$ python -q
>>> import numpy as np
>>> np.set_printoptions(precision=2, suppress=True, linewidth=160, sign=" ")
>>> arr = np.array([[0.1, 0.3, -0.9, 0.9],
...     [-0.8, 0.5, -2.0, 1.9],
...     [1.2, 0.7, -0.4, -0.5],
...     [-1.8, 0.1, -1.0, 0.6],
...     [2.0, 0.9, 0.2, -0.8],
...     [-1.79, 0.1, -1.02, 0.59]])
>>> arr
array([[ 0.1 ,  0.3 , -0.9 ,  0.9 ],
       [-0.8 ,  0.5 , -2.  ,  1.9 ],
       [ 1.2 ,  0.7 , -0.4 , -0.5 ],
       [-1.8 ,  0.1 , -1.  ,  0.6 ],
       [ 2.  ,  0.9 ,  0.2 , -0.8 ],
       [-1.79,  0.1 , -1.02,  0.59]])
>>> P = arr @ np.linalg.solve(arr.T @ arr, arr.T)
>>> np.diag(P)
array([ 0.27,  0.76,  0.99,  0.5 ,  1.  ,  0.48])
>>> P.round(2) + 0
array([[ 0.27,  0.42,  0.05, -0.1 , -0.01, -0.1 ],
       [ 0.42,  0.76, -0.03,  0.06,  0.  ,  0.05],
       [ 0.05, -0.03,  0.99, -0.03,  0.  ,  0.05],
       [-0.1 ,  0.06, -0.03,  0.5 ,  0.03,  0.48],
       [-0.01,  0.  ,  0.  ,  0.03,  1.  , -0.03],
       [-0.1 ,  0.05,  0.05,  0.48, -0.03,  0.48]])
>>> np.round((np.eye(6) - P) @ arr, 2) + 0
array([[ 0.,  0.,  0.,  0.],
       [ 0.,  0.,  0.,  0.],
       [ 0.,  0.,  0.,  0.],
       [ 0.,  0.,  0.,  0.],
       [ 0.,  0.,  0.,  0.],
       [ 0.,  0.,  0.,  0.]])
>>> out = np.c_[arr[:, :1] @ np.array([[5]]), np.array([3, 1, 0, 2, 0, 3])]
>>> out
array([[ 0.5 ,  3.  ],
       [-4.  ,  1.  ],
       [ 6.  ,  0.  ],
       [-9.  ,  2.  ],
       [10.  ,  0.  ],
       [-8.95,  3.  ]])
>>> np.linalg.norm(np.linalg.qr(arr)[0].T @ out, axis=0) ** 2 / ((out ** 2).sum(axis=0) + 1e-12)
array([ 1.  ,  0.67])
>>> np.round(np.linalg.lstsq(arr, out[:, 0])[0], 2) + 0
array([ 5.,  0.,  0.,  0.])
>>> np.round(np.linalg.norm(out - arr @ np.linalg.lstsq(arr, out)[0], axis=0), 2) + 0
array([ 0.  ,  2.76])
>>> np.linalg.matrix_rank(np.c_[arr, out])
np.int64(5)
>>> np.linalg.matrix_rank(out)
np.int64(2)
>>> P = out @ np.linalg.solve(out.T @ out, out.T)
>>> np.trace(P)
np.float64(2.0)
>>> np.round(np.linalg.eigvalsh(P), 2) + 0
array([ 0.,  0.,  0.,  0.,  1.,  1.])
>>> np.allclose(P @ P, P)
True
>>> np.round((np.eye(6) - P) @ out, 2) + 0
array([[ 0.,  0.],
       [ 0.,  0.],
       [ 0.,  0.],
       [ 0.,  0.],
       [ 0.,  0.],
       [ 0.,  0.]])
>>> np.diag(P)
array([ 0.6 ,  0.06,  0.17,  0.28,  0.46,  0.43])
>>> M = np.array([[-1.52, -0.05, -0.37, -0.69, 0.76, -0.02, -1.19],
...     [-0.05, -1.76, 0.37, 0.45, 0.55, 0.49, -0.31],
...     [-0.37, 0.37, -1.78, -0.67, 0.05, -0.1, -1.14],
...     [-0.69, 0.45, -0.67, -0.88, -0.13, -0.55, 1.57],
...     [0.76, 0.55, 0.05, -0.13, -2.06, -0.06, -0.24],
...     [-0.02, 0.49, -0.1, -0.55, -0.06, -1.42, 0.09],
...     [-1.19, -0.31, -1.14, 1.57, -0.24, 0.09, 1.41]])
>>> # symmetric, so the eigenvalues are real
>>> out = M / np.sqrt((M ** 2).mean(axis=1, keepdims=True))
>>> np.linalg.matrix_rank(out) == np.linalg.matrix_rank(M)
np.True_
>>> out[1]
array([-0.07, -2.31,  0.48,  0.59,  0.72,  0.64, -0.41])
>>> out = M / np.linalg.norm(M, axis=1, keepdims=True)
>>> cov = out @ out.T
>>> np.round(np.degrees(np.arccos(np.clip(cov[3, 6], -1, 1))), 2)
np.float64(67.33)
>>> cov
array([[ 1.  ,  0.11,  0.61, -0.02, -0.47,  0.08, -0.12],
       [ 0.11,  1.  , -0.27, -0.51, -0.46, -0.59,  0.07],
       [ 0.61, -0.27,  1.  ,  0.09,  0.02,  0.21, -0.05],
       [-0.02, -0.51,  0.09,  1.  , -0.06,  0.49,  0.39],
       [-0.47, -0.46,  0.02, -0.06,  1.  ,  0.14, -0.19],
       [ 0.08, -0.59,  0.21,  0.49,  0.14,  1.  , -0.2 ],
       [-0.12,  0.07, -0.05,  0.39, -0.19, -0.2 ,  1.  ]])
>>> np.argwhere(np.triu(np.abs(cov) > 0.95, 1))
array([], shape=(0, 2), dtype=int64)
>>> (cov - 2 * np.eye(7)).round(6).argmax(axis=1)
array([ 2,  0,  0,  5,  5,  3,  3])
>>> F = np.array([[1, -1, 2, 0, 0, 0],
...     [0, 1, -1, 2, 0, 0],
...     [0, 0, 1, -1, 2, 0],
...     [0, 0, 0, 1, -1, 2],
...     [2, 0, 0, 0, 1, -1],
...     [-1, 2, 0, 0, 0, 1]])
>>> out = F / np.sqrt((F ** 2).mean(axis=1, keepdims=True))
>>> np.linalg.matrix_rank(F - F.mean(axis=1, keepdims=True))
np.int64(5)
>>> F - F.mean(axis=1, keepdims=True)
array([[ 0.67, -1.33,  1.67, -0.33, -0.33, -0.33],
       [-0.33,  0.67, -1.33,  1.67, -0.33, -0.33],
       [-0.33, -0.33,  0.67, -1.33,  1.67, -0.33],
       [-0.33, -0.33, -0.33,  0.67, -1.33,  1.67],
       [ 1.67, -0.33, -0.33, -0.33,  0.67, -1.33],
       [-1.33,  1.67, -0.33, -0.33, -0.33,  0.67]])
>>> np.linalg.norm(out, axis=1)
array([ 2.45,  2.45,  2.45,  2.45,  2.45,  2.45])
>>> out[1]
array([ 0.,  1., -1.,  2.,  0.,  0.])
>>> (F @ F)[0]
array([ 1, -2,  5, -4,  4,  0])
>>> np.allclose(F @ F.T, F.T @ F)
True
>>> np.fft.fft(F[0])
array([ 2. +0.j  , -0.5-0.87j,  0.5+2.6j ,  4. +0.j  ,  0.5-2.6j , -0.5+0.87j])
>>> mat = np.load("case10.npy")
>>> mat
array([[ 0,  0,  0,  0,  0,  1,  0,  0,  0,  0],
       [ 0,  0,  0,  0,  0,  0,  0,  0,  0,  0],
       [ 0,  0,  0,  1,  0,  0,  0,  0,  0,  0],
       [ 0,  0,  0,  0,  1,  0,  0,  0,  0,  0],
       [ 0,  3,  0,  0,  0,  0,  0,  0,  0,  0],
       [ 0,  0,  3,  0,  0,  0,  0,  0,  0,  0],
       [ 0,  0,  0,  0,  0,  0,  0,  0,  0,  0],
       [ 0,  0,  0,  0,  0,  0,  0,  0,  0,  0],
       [ 2,  0,  0,  0,  0,  0,  0,  0,  0,  0],
       [ 0,  0,  0,  0,  0,  0,  3,  0,  0,  0]])
>>> [round(float(x), 2) for x in np.linalg.svd(mat, compute_uv=False)[:3]]
[3.0, 3.0, 3.0]
>>> np.linalg.matrix_rank(mat, rtol=0.1)
np.int64(7)
>>> rng = np.random.default_rng(2244)
>>> out = mat + rng.integers(-2, 3, (10, 7)) @ rng.integers(-2, 3, (7, 10))
>>> out
array([[  2,  -3, -15,  -1,  -3,   3,   1,   3, -11,  -1],
       [ -2,   3,  14,   0,   0,  -2,   1,   2,  11,   0],
       [  8,  -7,   1,  -4,   4,  -3,  -6, -13,  -1,   1],
       [ -1,   8,  10,   0,   4,   0,   0,  -7,   3,   7],
       [  6,   0,   2,  -6,   3,  -4,   0,  -5,  -2,   0],
       [  3,   0,   7,  -2,   2,   0,  -1,  -6,   2,   1],
       [ -5,   6,  -2,  -2,  -7,  -2,   6,  13,  -3,   1],
       [  5,   3,   7,   0,   7,   3,   1, -10,   2,   3],
       [  2,   1,  10,  -2,  -1,  -1,  -2,  -4,   9,   0],
       [ -2, -10, -10,   5,   1,   0,  -6,  -4,  -2,  -4]])
>>> np.abs(out - mat).sum(axis=1)
array([ 42,  35,  49,  39,  31,  21,  47,  41,  30,  47])
>>> out = np.array([[6, -9, -3],
...     [-4, 0, -5],
...     [-1, -4, 2],
...     [6, 0, -5],
...     [5, -2, 0],
...     [9, -1, -8],
...     [3, 1, -4],
...     [3, 3, 5],
...     [-7, -7, 6],
...     [9, -1, 9]])
>>> np.einsum("ik,kj->ij", mat, out)
array([[  9,  -1,  -8],
       [  0,   0,   0],
       [  6,   0,  -5],
       [  5,  -2,   0],
       [-12,   0, -15],
       [ -3, -12,   6],
       [  0,   0,   0],
       [  0,   0,   0],
       [ 12, -18,  -6],
       [  9,   3, -12]])
>>> np.vstack([mat, out.T]).shape
(13, 10)
>>> np.linalg.matrix_rank(mat @ out)
np.int64(3)
>>> out.T @ mat.T
array([[  9,   0,   6,   5, -12,  -3,   0,   0,  12,   9],
       [ -1,   0,   0,  -2,   0, -12,   0,   0, -18,   3],
       [ -8,   0,  -5,   0, -15,   6,   0,   0,  -6, -12]])
>>> np.flatnonzero(np.linalg.matrix_power((mat != 0) + (mat.T != 0) + np.eye(10), 10)[6])
array([ 6,  9])
>>> (mat != 0).astype(int)
array([[ 0,  0,  0,  0,  0,  1,  0,  0,  0,  0],
       [ 0,  0,  0,  0,  0,  0,  0,  0,  0,  0],
       [ 0,  0,  0,  1,  0,  0,  0,  0,  0,  0],
       [ 0,  0,  0,  0,  1,  0,  0,  0,  0,  0],
       [ 0,  1,  0,  0,  0,  0,  0,  0,  0,  0],
       [ 0,  0,  1,  0,  0,  0,  0,  0,  0,  0],
       [ 0,  0,  0,  0,  0,  0,  0,  0,  0,  0],
       [ 0,  0,  0,  0,  0,  0,  0,  0,  0,  0],
       [ 1,  0,  0,  0,  0,  0,  0,  0,  0,  0],
       [ 0,  0,  0,  0,  0,  0,  1,  0,  0,  0]])
>>> np.sort(np.linalg.eigvals(mat).real)
array([ 0.,  0.,  0.,  0.,  0.,  0.,  0.,  0.,  0.,  0.])
>>> X = np.loadtxt("arr.csv", delimiter=",")
>>> X
array([[ 3.,  0.,  2.,  2.,  0.,  2.,  2.,  0.,  0.],
       [ 0.,  3.,  0.,  0.,  2.,  0.,  0.,  2.,  2.],
       [ 2.,  0.,  3.,  2.,  0.,  2.,  2.,  0.,  0.],
       [ 2.,  0.,  2.,  3.,  0.,  2.,  2.,  0.,  0.],
       [ 0.,  2.,  0.,  0.,  3.,  0.,  0.,  2.,  2.],
       [ 2.,  0.,  2.,  2.,  0.,  3.,  2.,  0.,  0.],
       [ 2.,  0.,  2.,  2.,  0.,  2.,  3.,  0.,  0.],
       [ 0.,  2.,  0.,  0.,  2.,  0.,  0.,  3.,  2.],
       [ 0.,  2.,  0.,  0.,  2.,  0.,  0.,  2.,  3.]])
>>> vec = np.ones(9)
>>> for _ in range(7):
...     vec = X @ vec
...     vec /= np.linalg.norm(vec)
...     print(round(vec @ X @ vec, 2))
... 
10.3
10.47
10.61
10.72
10.81
10.87
10.91
>>> np.round(np.linalg.eigvalsh(X)[-1], 2)
np.float64(11.0)
>>> ev, vecs = np.linalg.eigh(X)
>>> vec = np.array([1, -3, 1, -2, 1, 0, 3, 3, 2])
>>> np.abs(X).sum(axis=1).max(), np.abs(ev).max()
(np.float64(11.0), np.float64(11.0))
>>> np.linalg.eigvalsh(X[1:, 1:])
array([ 1.,  1.,  1.,  1.,  1.,  1.,  9.,  9.])
>>> np.round(vecs * np.maximum(ev, 0) @ vecs.T, 2) + 0
array([[ 3.,  0.,  2.,  2.,  0.,  2.,  2.,  0.,  0.],
       [ 0.,  3.,  0.,  0.,  2.,  0.,  0.,  2.,  2.],
       [ 2.,  0.,  3.,  2.,  0.,  2.,  2.,  0.,  0.],
       [ 2.,  0.,  2.,  3.,  0.,  2.,  2.,  0.,  0.],
       [ 0.,  2.,  0.,  0.,  3.,  0.,  0.,  2.,  2.],
       [ 2.,  0.,  2.,  2.,  0.,  3.,  2.,  0.,  0.],
       [ 2.,  0.,  2.,  2.,  0.,  2.,  3.,  0.,  0.],
       [ 0.,  2.,  0.,  0.,  2.,  0.,  0.,  3.,  2.],
       [ 0.,  2.,  0.,  0.,  2.,  0.,  0.,  2.,  3.]])
>>> vec @ X @ vec
np.float64(74.0)
>>> (np.sign(vecs[:, -1].round(6)) == np.sign(vecs[0, -1].round(6))).astype(int)
array([ 1,  0,  1,  1,  0,  1,  1,  0,  0])
>>> np.round(vecs * np.sqrt(ev) @ vecs.T, 2) + 0
array([[ 1.46,  0.  ,  0.46,  0.46,  0.  ,  0.46,  0.46,  0.  ,  0.  ],
       [ 0.  ,  1.5 ,  0.  ,  0.  ,  0.5 ,  0.  ,  0.  ,  0.5 ,  0.5 ],
       [ 0.46,  0.  ,  1.46,  0.46,  0.  ,  0.46,  0.46,  0.  ,  0.  ],
       [ 0.46,  0.  ,  0.46,  1.46,  0.  ,  0.46,  0.46,  0.  ,  0.  ],
       [ 0.  ,  0.5 ,  0.  ,  0.  ,  1.5 ,  0.  ,  0.  ,  0.5 ,  0.5 ],
       [ 0.46,  0.  ,  0.46,  0.46,  0.  ,  1.46,  0.46,  0.  ,  0.  ],
       [ 0.46,  0.  ,  0.46,  0.46,  0.  ,  0.46,  1.46,  0.  ,  0.  ],
       [ 0.  ,  0.5 ,  0.  ,  0.  ,  0.5 ,  0.  ,  0.  ,  1.5 ,  0.5 ],
       [ 0.  ,  0.5 ,  0.  ,  0.  ,  0.5 ,  0.  ,  0.  ,  0.5 ,  1.5 ]])
>>> vec = np.array([8, -9, 8, 0, 6, -1, -3, 9, -1])
>>> h1 = np.maximum(X @ vec, 0)
>>> np.maximum(X @ (3 * vec), 0)
array([ 96.,   3.,  96.,  72.,  48.,  69.,  63.,  57.,  27.])
>>> X.T @ h1
array([ 296.,   91.,  296.,  288.,  106.,  287.,  285.,  109.,   99.])
>>> X * (h1 > 1e-9)[:, None]
array([[ 3.,  0.,  2.,  2.,  0.,  2.,  2.,  0.,  0.],
       [ 0.,  3.,  0.,  0.,  2.,  0.,  0.,  2.,  2.],
       [ 2.,  0.,  3.,  2.,  0.,  2.,  2.,  0.,  0.],
       [ 2.,  0.,  2.,  3.,  0.,  2.,  2.,  0.,  0.],
       [ 0.,  2.,  0.,  0.,  3.,  0.,  0.,  2.,  2.],
       [ 2.,  0.,  2.,  2.,  0.,  3.,  2.,  0.,  0.],
       [ 2.,  0.,  2.,  2.,  0.,  2.,  3.,  0.,  0.],
       [ 0.,  2.,  0.,  0.,  2.,  0.,  0.,  3.,  2.],
       [ 0.,  2.,  0.,  0.,  2.,  0.,  0.,  2.,  3.]])
>>> ev, vecs = np.linalg.eigh(X)
>>> np.linalg.eigvalsh(X @ X)
array([   1.,    1.,    1.,    1.,    1.,    1.,    1.,   81.,  121.])
>>> np.round(vecs.T @ vecs, 2) + 0
array([[ 1.,  0.,  0.,  0.,  0.,  0.,  0.,  0.,  0.],
       [ 0.,  1.,  0.,  0.,  0.,  0.,  0.,  0.,  0.],
       [ 0.,  0.,  1.,  0.,  0.,  0.,  0.,  0.,  0.],
       [ 0.,  0.,  0.,  1.,  0.,  0.,  0.,  0.,  0.],
       [ 0.,  0.,  0.,  0.,  1.,  0.,  0.,  0.,  0.],
       [ 0.,  0.,  0.,  0.,  0.,  1.,  0.,  0.,  0.],
       [ 0.,  0.,  0.,  0.,  0.,  0.,  1.,  0.,  0.],
       [ 0.,  0.,  0.,  0.,  0.,  0.,  0.,  1.,  0.],
       [ 0.,  0.,  0.,  0.,  0.,  0.,  0.,  0.,  1.]])
>>> L = np.linalg.cholesky(X)
>>> round(float(np.prod(np.diag(L)) ** 2), 2), round(np.linalg.det(X), 2)
(99.0, np.float64(99.0))
>>> np.linalg.eigvalsh(X).min() > 0
np.True_
>>> L @ L.T
array([[ 3.,  0.,  2.,  2.,  0.,  2.,  2.,  0.,  0.],
       [ 0.,  3.,  0.,  0.,  2.,  0.,  0.,  2.,  2.],
       [ 2.,  0.,  3.,  2.,  0.,  2.,  2.,  0.,  0.],
       [ 2.,  0.,  2.,  3.,  0.,  2.,  2.,  0.,  0.],
       [ 0.,  2.,  0.,  0.,  3.,  0.,  0.,  2.,  2.],
       [ 2.,  0.,  2.,  2.,  0.,  3.,  2.,  0.,  0.],
       [ 2.,  0.,  2.,  2.,  0.,  2.,  3.,  0.,  0.],
       [ 0.,  2.,  0.,  0.,  2.,  0.,  0.,  3.,  2.],
       [ 0.,  2.,  0.,  0.,  2.,  0.,  0.,  2.,  3.]])
>>> L
array([[ 1.73,  0.  ,  0.  ,  0.  ,  0.  ,  0.  ,  0.  ,  0.  ,  0.  ],
       [ 0.  ,  1.73,  0.  ,  0.  ,  0.  ,  0.  ,  0.  ,  0.  ,  0.  ],
       [ 1.15,  0.  ,  1.29,  0.  ,  0.  ,  0.  ,  0.  ,  0.  ,  0.  ],
       [ 1.15,  0.  ,  0.52,  1.18,  0.  ,  0.  ,  0.  ,  0.  ,  0.  ],
       [ 0.  ,  1.15,  0.  ,  0.  ,  1.29,  0.  ,  0.  ,  0.  ,  0.  ],
       [ 1.15,  0.  ,  0.52,  0.34,  0.  ,  1.13,  0.  ,  0.  ,  0.  ],
       [ 1.15,  0.  ,  0.52,  0.34,  0.  ,  0.25,  1.11,  0.  ,  0.  ],
       [ 0.  ,  1.15,  0.  ,  0.  ,  0.52,  0.  ,  0.  ,  1.18,  0.  ],
       [ 0.  ,  1.15,  0.  ,  0.  ,  0.52,  0.  ,  0.  ,  0.34,  1.13]])
